>>> import numpy as np
>>> from numpy import linalg as LA
>>> np.set_printoptions(suppress=True, linewidth=120)
>>> rnd = lambda a: np.round(a, 1) + 0
>>> data = np.load("m.npy")
>>> print(rnd(data))
[[ 0.4  0.4  0.1 -0.1  0.  -0.3]
 [ 0.4  0.4  0.2  0.   0.1 -0.2]
 [ 0.1  0.2  0.5  0.3  0.3  0.1]
 [-0.1  0.   0.3  0.7 -0.2  0.1]
 [ 0.   0.1  0.3 -0.2  0.7  0.2]
 [-0.3 -0.2  0.1  0.1  0.2  0.3]]
>>> # rank 3
>>> rk = LA.matrix_rank(data)
>>> print(rk)
3
>>> ns = LA.svd(data)[2][rk:].T
>>> [int(LA.matrix_rank(data[:, :j + 1])) for j in range(6)]
[1, 2, 3, 3, 3, 3]
>>> print(np.allclose(data @ ns, 0))
True
>>> ns.shape
(6, 3)
>>> print([int(LA.matrix_rank(data[:i])) for i in range(1, len(data) + 1)])
[1, 2, 3, 3, 3, 3]
>>> sig = 3 * 0.5 ** np.arange(6)
>>> q, _ = LA.qr(np.array([[-0.1, 1.4, 0.7, -0.7, 1.1, -0.7],
...     [-0.3, -0.1, 0.6, -1.6, -0.1, 0.6],
...     [-1.2, -0.2, 0.8, -0.9, -0.9, 0.5],
...     [1.1, 0.2, -1.1, 1.2, -1.0, 0.6],
...     [0.0, 0.0, 0.1, 1.0, 1.3, 1.7],
...     [1.2, 2.6, 0.6, 1.1, 0.9, 0.3]]))
>>> rng = np.random.default_rng(409018)
>>> F = rng.normal(size=(29, 6)) * sig @ q
>>> rnd(F)
array([[-0.4,  0.2, -1.5,  1.5,  0.4, -0.3],
       [ 0.9,  0.8,  0.5, -2.1, -1.9,  0.5],
       [ 1.2, -0.3, -0.2, -0.6, -1.6, -0.1],
       [ 0.1,  1.8, -1.3, -1.7, -1.7,  0.7],
       [-0.2, -0.6,  0.5,  0.3,  1.2,  0.7],
       [-0.5,  1.8, -1. , -0.5, -1.2,  0.8],
       [ 0.3, -2.8,  0.5,  2.6,  2.3, -1.3],
       [ 0.5, -2.8,  2.1,  1.6,  1.9, -1.3],
       [-0.2,  1.8, -1.9, -0.6, -1.1,  0.6],
       [ 0.3,  0.6, -0.7, -0.7, -0.9,  0.4],
       [-0.5,  1.7, -3.8,  0.4, -0.4, -0.2],
       [ 0.5,  2.7,  0.6, -3.4, -3.2,  1.5],
       [ 0.5, -3.2,  1.7,  1.9,  2.8, -1.4],
       [-0.1, -2.7,  2.4,  1.8,  2.6, -0.3],
       [-0.6,  0.2,  1.2, -0.6,  0.1,  0.6],
       [ 0. ,  1.1,  1.6, -2.3, -1.4,  1.7],
       [ 0.1,  0.1,  1.7, -1.5, -0.9,  1. ],
       [-0.2,  1.2, -2.1,  0.7, -1.1, -0.2],
       [ 0.1, -2.1,  1.6,  1.6,  1.8, -1.2],
       [ 0.5, -1.2, -0.2,  1.3,  0.6, -0.9],
       [ 0.1,  1.8, -2.4,  0.1, -2.3,  0. ],
       [ 1. , -1.9, -0.9,  1.7,  1.4, -0.9],
       [ 0.4, -0.2, -1.5,  1.3, -0.8, -1.4],
       [ 0.5,  2.8, -5.3,  0.5, -3.5, -1. ],
       [ 0.5,  0.7, -1.8,  0.6, -1.5, -1.3],
       [-0.2, -1.5,  1.4,  0.5,  1.4, -0.4],
       [-0.3,  0. ,  0.2, -0.5,  0.5,  0.3],
       [ 1. , -3.7,  1. ,  3. ,  2.7, -1.6],
       [ 0.1, -5.5,  4.3,  3. ,  5.1, -2. ]])
>>> lab = F[:, 5] > np.median(F[:, 5])
>>> f = F[lab].mean(axis=0) - F[~lab].mean(axis=0)
>>> lab.astype(int)
array([0, 1, 1, 1, 1, 1, 0, 0, 1, 1, 0, 1, 0, 0, 1, 1, 1, 1, 0, 0, 1, 0, 0, 0, 0, 0, 1, 0, 0])
>>> rnd(f)
array([-0.2,  2.4, -0.2, -2.5, -2.2,  1.6])
>>> print(((F - F.mean(axis=0)) @ f > 0).astype(int))
[0 1 1 1 0 1 0 0 1 1 1 1 0 0 1 1 1 1 0 0 1 0 0 1 1 0 1 0 0]
>>> print(np.argsort(-np.abs(f).round(6), kind="stable"))
[3 1 4 5 2 0]
>>> proj = F @ LA.solve(F.T @ F, F.T)
>>> rnd(proj @ F[:, 1])
array([ 0.2,  0.8, -0.3,  1.8, -0.6,  1.8, -2.8, -2.8,  1.8,  0.6,  1.7,  2.7, -3.2, -2.7,  0.2,  1.1,  0.1,  1.2,
       -2.1, -1.2,  1.8, -1.9, -0.2,  2.8,  0.7, -1.5,  0. , -3.7, -5.5])
>>> rnd(np.diag(proj))
array([0.1, 0.2, 0.4, 0.1, 0.2, 0.2, 0.1, 0.1, 0.1, 0.1, 0.3, 0.5, 0.1, 0.2, 0.1, 0.2, 0.3, 0.1, 0.2, 0.1, 0.2, 0.4,
       0.2, 0.4, 0.2, 0.2, 0.1, 0.3, 0.3])
>>> theta = np.radians(120)
>>> r_ = np.eye(6)
>>> r_[4, 4] = r_[5, 5] = np.cos(theta)
>>> r_[4, 5], r_[5, 4] = -np.sin(theta), np.sin(theta)
>>> rnd(r_)
array([[ 1. ,  0. ,  0. ,  0. ,  0. ,  0. ],
       [ 0. ,  1. ,  0. ,  0. ,  0. ,  0. ],
       [ 0. ,  0. ,  1. ,  0. ,  0. ,  0. ],
       [ 0. ,  0. ,  0. ,  1. ,  0. ,  0. ],
       [ 0. ,  0. ,  0. ,  0. , -0.5, -0.9],
       [ 0. ,  0. ,  0. ,  0. ,  0.9, -0.5]])
>>> other = F @ r_.T
>>> np.allclose(LA.norm(F, axis=1), LA.norm(other, axis=1))
True
>>> print(rnd(LA.svd(F, compute_uv=False)), rnd(LA.svd(other, compute_uv=False)))
[18.6  9.7  4.   1.9  1.4  0.5] [18.6  9.7  4.   1.9  1.4  0.5]
>>> rnd(np.abs(other - F).max(axis=0))
array([0. , 0. , 0. , 0. , 6.1, 7.4])
